$ ipython --no-banner

In [1]: import numpy as np

In [2]: import numpy.linalg as la

In [3]: np.set_printoptions(suppress=True, linewidth=200)

In [4]: A = np.load("test5.npy")

In [5]: A
Out[5]: 
array([[0, 1, 0],
       [1, 0, 0],
       [0, 0, 1]])

In [6]: # symmetric, so the eigenvalues are real

In [7]: np.all(la.eigvalsh(A) > 0)
Out[7]: np.False_

In [8]: np.round(la.eigvalsh(A).min(), 2)
Out[8]: np.float64(-1.0)

In [9]: print([round(float(la.det(A[:i, :i])), 2) + 0 for i in range(1, 4)])
[0.0, -1.0, -1.0]

In [10]: feats = np.load("arr.npy")

In [11]: feats
Out[11]: 
array([[ 2, -7,  9],
       [ 9,  2, -7],
       [-7,  9,  2]])

In [12]: B = np.array([[-9, 0], [1, 7]])

In [13]: C = np.kron(B, feats)

In [14]: round(la.norm(C, 2), 2), np.round(la.norm(B, 2) * la.norm(feats, 2), 2)
Out[14]: (np.float64(126.89), np.float64(126.89))

In [15]: la.matrix_rank(C)
Out[15]: np.int64(6)

In [16]: x0 = np.array([-1, -3, 3])

In [17]: feats @ np.eye(3)[1]
Out[17]: array([-7.,  2.,  9.])

In [18]: feats * x0
Out[18]: 
array([[ -2,  21,  27],
       [ -9,  -6, -21],
       [  7, -27,   6]])

In [19]: feats @ np.ones(3)
Out[19]: array([4., 4., 4.])

In [20]: feats @ (2 * x0)
Out[20]: array([ 92, -72, -28])

In [21]: rng = np.random.default_rng(224)

In [22]: lab = rng.permutation(3)

In [23]: B = feats[:, lab] * rng.choice([-1, 1], 3)

In [24]: B
Out[24]: 
array([[ 2,  7, -9],
       [ 9, -2,  7],
       [-7, -9, -2]])

In [25]: left, _, Vt = la.svd(feats.T @ B)

In [26]: np.round(la.lstsq(feats, B)[0], 2) + 0
Out[26]: 
array([[ 1.,  0.,  0.],
       [ 0., -1.,  0.],
       [ 0.,  0., -1.]])

In [27]: np.round(left @ Vt, 2) + 0
Out[27]: 
array([[ 1.,  0.,  0.],
       [ 0., -1.,  0.],
       [ 0.,  0., -1.]])

In [28]: lab
Out[28]: array([0, 1, 2])

In [29]: K = np.loadtxt("a.csv", delimiter=",")

In [30]: K
Out[30]: 
array([[4., 0., 3.],
       [0., 4., 0.],
       [3., 0., 4.]])

In [31]: # symmetric, so the eigenvalues are real

In [32]: left, sv, Vt = la.svd(K, full_matrices=False)

In [33]: np.round(left.T @ left, 2) + 0
Out[33]: 
array([[1., 0., 0.],
       [0., 1., 0.],
       [0., 0., 1.]])

In [34]: np.round(np.cumsum(sv ** 2) / np.sum(sv ** 2), 2)
Out[34]: array([0.74, 0.98, 1.  ])

In [35]: F = np.load("m.npy")

In [36]: F
Out[36]: 
array([[ 5,  6,  7,  8,  9, 10, 11, 12, 13, 14],
       [15, 16, 17, 18, 19, 20, 21, 22, 23, 24],
       [25, 26, 27, 28, 29, 30, 31, 32, 33, 34],
       [35, 36, 37, 38, 39, 40, 41, 42, 43, 44],
       [45, 46, 47, 48, 49, 50, 51, 52, 53, 54],
       [55, 56, 57, 58, 59, 60, 61, 62, 63, 64],
       [65, 66, 67, 68, 69, 70, 71, 72, 73, 74]])

In [37]: # rank 2

In [38]: left, sv, Vt = la.svd(F)

In [39]: vecs = Vt[:(sv > 1e-8).sum()]

In [40]: x0 = F[1] + -2 * F[4] + rng.integers(2) * np.eye(10)[4]

In [41]: x0
Out[41]: array([-75., -76., -77., -78., -79., -80., -81., -82., -83., -84.])

In [42]: np.allclose(vecs.T @ vecs @ x0, x0)
Out[42]: True

In [43]: np.round(la.norm(x0 - vecs.T @ vecs @ x0), 2)
Out[43]: np.float64(0.0)

In [44]: B = la.inv(feats)

In [45]: np.round(la.det(feats) * B, 2)
Out[45]: 
array([[67., 95., 31.],
       [31., 67., 95.],
       [95., 31., 67.]])

In [46]: (np.abs(B) > 1e-9).astype(int)
Out[46]: 
array([[1, 1, 1],
       [1, 1, 1],
       [1, 1, 1]])

In [47]: print(B.round(2))
[[0.09 0.12 0.04]
 [0.04 0.09 0.12]
 [0.12 0.04 0.09]]

In [48]: np.round(la.inv(B), 2)
Out[48]: 
array([[ 2., -7.,  9.],
       [ 9.,  2., -7.],
       [-7.,  9.,  2.]])

In [49]: np.round(la.cond(feats), 2)
Out[49]: np.float64(3.47)
